% ipython --no-banner

In [1]: import numpy as np

In [2]: import numpy.linalg as la

In [3]: np.set_printoptions(precision=1, suppress=True, linewidth=120)

In [4]: F = np.array([[-1, 3, 0, -2], [3, -2, 0, 0], [-1, -2, -2, 1], [-3, -2, 1, -1]])

In [5]: u = np.array([-3, 3])

In [6]: np.cross(F[2, :3], F[1, :3])
Out[6]: array([-4, -6,  8])

In [7]: other = F / np.sqrt((F ** 2).mean(axis=1, keepdims=True))

In [8]: la.norm(other, axis=1)
Out[8]: array([2., 2., 2., 2.])

In [9]: other[0]
Out[9]: array([-0.5,  1.6,  0. , -1.1])

In [10]: x0 = np.array([-2, -2, 2, 1])

In [11]: target = F @ x0

In [12]: target
Out[12]: array([-6, -2,  3, 11])

In [13]: np.round(la.solve(F, F[:, 2]), 1) + 0
Out[13]: array([0., 0., 1., 0.])

In [14]: la.solve(F, target)
Out[14]: array([-2., -2.,  2.,  1.])

In [15]: la.solve(F, target + F[:, 3])
Out[15]: array([-2., -2.,  2.,  2.])

In [16]: la.solve(F, 4 * target)
Out[16]: array([-8., -8.,  8.,  4.])

In [17]: la.solve(F.T, F[2])
Out[17]: array([ 0.,  0.,  1., -0.])

In [18]: round(la.det(F[::-1]), 1)
Out[18]: np.float64(-71.0)

In [19]: np.einsum("ij,ji->", F, F)
Out[19]: np.int64(42)

In [20]: round(float(la.det(2 * F)), 1), round(float(la.det(F)), 1)
Out[20]: (-1136.0, -71.0)

In [21]: round(float(la.eigvals(F).sum().real), 1)
Out[21]: -6.0

In [22]: ang = np.radians(45)

In [23]: Rm = np.eye(4)

In [24]: Rm[3, 3] = Rm[1, 1] = np.cos(ang)

In [25]: Rm[3, 1], Rm[1, 3] = -np.sin(ang), np.sin(ang)

In [26]: Rm
Out[26]: 
array([[ 1. ,  0. ,  0. ,  0. ],
       [ 0. ,  0.7,  0. ,  0.7],
       [ 0. ,  0. ,  1. ,  0. ],
       [ 0. , -0.7,  0. ,  0.7]])

In [27]: other = F @ Rm.T

In [28]: other
Out[28]: 
array([[-1. ,  0.7,  0. , -3.5],
       [ 3. , -1.4,  0. ,  1.4],
       [-1. , -0.7, -2. ,  2.1],
       [-3. , -2.1,  1. ,  0.7]])

In [29]: round(float(la.det(Rm)), 1), np.round(np.trace(Rm), 1)
Out[29]: (1.0, np.float64(3.4))

In [30]: np.allclose(la.norm(F, axis=1), la.norm(other, axis=1))
Out[30]: True

In [31]: np.allclose(F @ F.T, other @ other.T)
Out[31]: True

In [32]: la.svd(F, compute_uv=False), la.svd(other, compute_uv=False)
Out[32]: (array([5. , 4.4, 2.4, 1.3]), array([5. , 4.4, 2.4, 1.3]))

In [33]: W0 = np.load("sample19.npy")

In [34]: W0
Out[34]: 
array([[0., 1., 1., 1.],
       [1., 0., 1., 1.],
       [1., 1., 0., 1.],
       [1., 1., 1., 0.]])

In [35]: # symmetric

In [36]: W0 @ W0
Out[36]: 
array([[3., 2., 2., 2.],
       [2., 3., 2., 2.],
       [2., 2., 3., 2.],
       [2., 2., 2., 3.]])

In [37]: np.argwhere(np.triu(W0))
Out[37]: 
array([[0, 1],
       [0, 2],
       [0, 3],
       [1, 2],
       [1, 3],
       [2, 3]])

In [38]: low = np.diag(W0.sum(axis=1)) - W0

In [39]: low @ np.ones(4)
Out[39]: array([0., 0., 0., 0.])

In [40]: (la.eigvalsh(low) < 1e-8).sum()
Out[40]: np.int64(1)

In [41]: np.round(la.eigvalsh(low), 1) + 0
Out[41]: array([0., 4., 4., 4.])

In [42]: low
Out[42]: 
array([[ 3., -1., -1., -1.],
       [-1.,  3., -1., -1.],
       [-1., -1.,  3., -1.],
       [-1., -1., -1.,  3.]])

In [43]: blk = np.stack([F, 2 * F, F[::-1]])

In [44]: la.matrix_rank(blk.reshape(3, -1))
Out[44]: np.int64(2)

In [45]: np.einsum("bij,cij->bc", blk, blk)
Out[45]: 
array([[ 52, 104,   0],
       [104, 208,   0],
       [  0,   0,  52]])

In [46]: blk.sum(axis=0)
Out[46]: 
array([[ -6,   7,   1,  -7],
       [  8,  -8,  -2,   1],
       [  0,  -8,  -6,   3],
       [-10,  -3,   3,  -5]])

In [47]: vals, V = la.eigh(W0)

In [48]: x0 = np.array([2, 3, 1, 1])

In [49]: V * np.abs(vals) @ V.T
Out[49]: 
array([[1.5, 0.5, 0.5, 0.5],
       [0.5, 1.5, 0.5, 0.5],
       [0.5, 0.5, 1.5, 0.5],
       [0.5, 0.5, 0.5, 1.5]])

In [50]: M = np.loadtxt("layer0.csv", delimiter=",")

In [51]: M
Out[51]: 
array([[ 7.5,  6. ,  0.5, -1.1, -3.4, -6.9, -1.6,  0.6],
       [-1.5, -5.7,  3.5, -1.2,  1. ,  3.3,  3.4,  3. ],
       [ 0. , -4. ,  2. , -0.9,  0.5,  1.5,  2.2,  2. ],
       [-4.8,  2.8, -4.8,  3.2,  0.7,  2.5, -3. ,  1.2],
       [-2.2,  3.6, -4. ,  3.5,  1.8,  2.3, -4.4, -0.8],
       [ 0.9, -5.5,  3.6, -1.3,  0.3,  2.2,  2. ,  2.5],
       [ 7.1,  6.1, -0.5, -2.2, -2.6, -9.5, -1.7,  2.2],
       [-5.4,  2.7, -1.9,  3.6,  3.3,  0.7, -3.9,  1. ],
       [-0.7, -5.6,  2.2, -0.7,  0.1,  2.4,  3.9,  3.5],
       [ 6.3,  6.5,  3.3, -0.2, -4.7, -7.4, -1.5,  2.9]])

In [52]: other = np.c_[M[:, :1] @ np.array([[-9]]), np.array([0, -2, -1, -2, -2, -1, 1, 0, -1, -1])]

In [53]: other
Out[53]: 
array([[-67.5,   0. ],
       [ 13.5,  -2. ],
       [  0. ,  -1. ],
       [ 43.2,  -2. ],
       [ 19.8,  -2. ],
       [ -8.1,  -1. ],
       [-63.9,   1. ],
       [ 48.6,   0. ],
       [  6.3,  -1. ],
       [-56.7,  -1. ]])

In [54]: la.matrix_rank(np.c_[M, other])
Out[54]: np.int64(9)

In [55]: P = M @ la.solve(M.T @ M, M.T)

In [56]: np.diag(P)
Out[56]: array([0.5, 1. , 0.2, 0.9, 0.8, 0.9, 0.9, 0.9, 0.9, 0.9])

In [57]: round(np.trace(P), 1)
Out[57]: np.float64(8.0)

In [58]: P.round(1) + 0
Out[58]: 
array([[ 0.5,  0. ,  0. , -0.2,  0.3, -0.1,  0.2, -0.2,  0. ,  0.2],
       [ 0. ,  1. ,  0.1,  0. ,  0. ,  0. ,  0. ,  0. ,  0. ,  0. ],
       [ 0. ,  0.1,  0.2, -0.1,  0. ,  0.2,  0.1,  0. ,  0.3, -0.1],
       [-0.2,  0. , -0.1,  0.9,  0.1,  0. ,  0.1, -0.1,  0. ,  0.1],
       [ 0.3,  0. ,  0. ,  0.1,  0.8,  0. , -0.1,  0.1,  0. , -0.1],
       [-0.1,  0. ,  0.2,  0. ,  0. ,  0.9,  0. ,  0. , -0.1,  0.1],
       [ 0.2,  0. ,  0.1,  0.1, -0.1,  0. ,  0.9,  0.1,  0. , -0.1],
       [-0.2,  0. ,  0. , -0.1,  0.1,  0. ,  0.1,  0.9,  0. ,  0.1],
       [ 0. ,  0. ,  0.3,  0. ,  0. , -0.1,  0. ,  0. ,  0.9,  0. ],
       [ 0.2,  0. , -0.1,  0.1, -0.1,  0.1, -0.1,  0.1,  0. ,  0.9]])

In [59]: x0 = np.array([1, 0, 2, 1, 0, 2, 1, 2])

In [60]: target = M @ x0

In [61]: coef, lr = np.zeros(8), 1 / la.norm(M, 2) ** 2

In [62]: for i in range(250):
    ...:     coef -= lr * M.T @ (M @ coef - target)
    ...:     if i % 50 == 0: print(i, round(la.norm(M @ coef - target), 1))
    ...: 
0 19.8
50 3.1
100 1.6
150 1.2
200 1.1

In [63]: np.round(la.cond(M), 1)
Out[63]: np.float64(34.9)

In [64]: coef
Out[64]: array([ 0.7, -0.6,  1.9,  0.9, -0.6,  1.7,  0.3,  1.9])

In [65]: q, _ = la.qr(np.array([[-1.2, 0.2, -0.4, 0.2],
    ...:     [-0.3, 0.9, 0.3, 0.6],
    ...:     [0.1, -0.3, -0.3, -0.8],
    ...:     [0.5, 0.1, 1.0, 0.7],
    ...:     [-0.9, 0.8, 2.4, 0.9]]))

In [66]: K = q @ q.T

In [67]: K.round(1) + 0
Out[67]: 
array([[ 0.9, -0.1, -0.2, -0.2,  0.1],
       [-0.1,  1. , -0.1, -0.1,  0. ],
       [-0.2, -0.1,  0.6, -0.4,  0.1],
       [-0.2, -0.1, -0.4,  0.6,  0.1],
       [ 0.1,  0. ,  0.1,  0.1,  1. ]])

In [68]: left, sigma, Vh = la.svd(K, full_matrices=False)

In [69]: np.round(np.sqrt((sigma ** 2).sum()), 1), round(float(la.norm(K)), 1)
Out[69]: (np.float64(2.0), 2.0)

In [70]: (sigma > 1e-8).sum()
Out[70]: np.int64(4)

In [71]: np.round(left.T @ left, 1) + 0
Out[71]: 
array([[1., 0., 0., 0., 0.],
       [0., 1., 0., 0., 0.],
       [0., 0., 1., 0., 0.],
       [0., 0., 0., 1., 0.],
       [0., 0., 0., 0., 1.]])

In [72]: np.cumsum(sigma ** 2) / np.sum(sigma ** 2)
Out[72]: array([0.3, 0.5, 0.8, 1. , 1. ])

In [73]: left.shape, sigma.shape, Vh.shape
Out[73]: ((5, 5), (5,), (5, 5))

In [74]: A = np.loadtxt("m.csv", delimiter=",")

In [75]: A
Out[75]: 
array([[-3., -2., -6., -4.],
       [-1., -2., -2., -4.],
       [-6., -4., -3., -2.],
       [-2., -4., -1., -2.]])

In [76]: P = np.triu(np.array([[-2, -1, -2, 2], [5, -3, -1, -4], [2, -1, 5, 4], [1, 4, 0, -2]]), 1) + np.eye(4)

In [77]: other = P @ A @ la.inv(P)

In [78]: P @ A - A @ P
Out[78]: 
array([[  9.,  -1.,  -2.,  26.],
       [ 14.,  19.,   3.,  12.],
       [ -8., -22., -20.,   0.],
       [  0.,  -2.,  -8.,  -8.]])

In [79]: round(la.det(other), 1)
Out[79]: np.float64(144.0)

In [80]: la.matrix_rank(other)
Out[80]: np.int64(4)

In [81]: other = la.inv(A)

In [82]: round(la.slogdet(A)[0], 1)
Out[82]: np.float64(1.0)

In [83]: la.det(A) * other
Out[83]: 
array([[ 24., -24., -48.,  48.],
       [-12.,  36.,  24., -72.],
       [-48.,  48.,  24., -24.],
       [ 24., -72., -12.,  36.]])

In [84]: np.allclose(other, A.T)
Out[84]: False

In [85]: other
Out[85]: 
array([[ 0.2, -0.2, -0.3,  0.3],
       [-0.1,  0.2,  0.2, -0.5],
       [-0.3,  0.3,  0.2, -0.2],
       [ 0.2, -0.5, -0.1,  0.2]])

In [86]: vals, V = la.eig(A)

In [87]: np.sort(la.eigvals(la.inv(A)))
Out[87]: array([-0.3, -0.1,  0.2,  1. ])

In [88]: np.sort(la.eigvals(A.T))
Out[88]: array([-12.,  -3.,   1.,   4.])

In [89]: round(float(la.eigvals(A).sum().real), 1)
Out[89]: -10.0

In [90]: cov = A.T @ A

In [91]: np.trace(cov), (A ** 2).sum()
Out[91]: (np.float64(180.0), np.float64(180.0))

In [92]: cov
Out[92]: 
array([[50., 40., 40., 32.],
       [40., 40., 32., 32.],
       [40., 32., 50., 40.],
       [32., 32., 40., 40.]])

In [93]: other = np.array([[1, 1], [1, -1]])

In [94]: rng = np.random.default_rng(81511)

In [95]: m1 = np.kron(other, np.kron(other, other))[rng.permutation(8)][:6]

In [96]: m1
Out[96]: 
array([[ 1,  1, -1, -1, -1, -1,  1,  1],
       [ 1,  1, -1, -1,  1,  1, -1, -1],
       [ 1, -1, -1,  1, -1,  1,  1, -1],
       [ 1, -1,  1, -1, -1,  1, -1,  1],
       [ 1, -1,  1, -1,  1, -1,  1, -1],
       [ 1, -1, -1,  1,  1, -1, -1,  1]])

In [97]: x0 = np.array([1, 2, 2, 0, 1, 1, 0, 0])

In [98]: (m1 * x0).sum(axis=1)
Out[98]: array([-1,  3, -3,  1,  1, -3])

In [99]: m1 @ x0
Out[99]: array([-1,  3, -3,  1,  1, -3])

In [100]: np.einsum("ij,j->i", m1, x0)
Out[100]: array([-1,  3, -3,  1,  1, -3])

In [101]: m1 @ np.eye(8)[6]
Out[101]: array([ 1., -1.,  1., -1.,  1., -1.])

In [102]: m1 @ (2 * x0)
Out[102]: array([-2,  6, -6,  2,  2, -6])
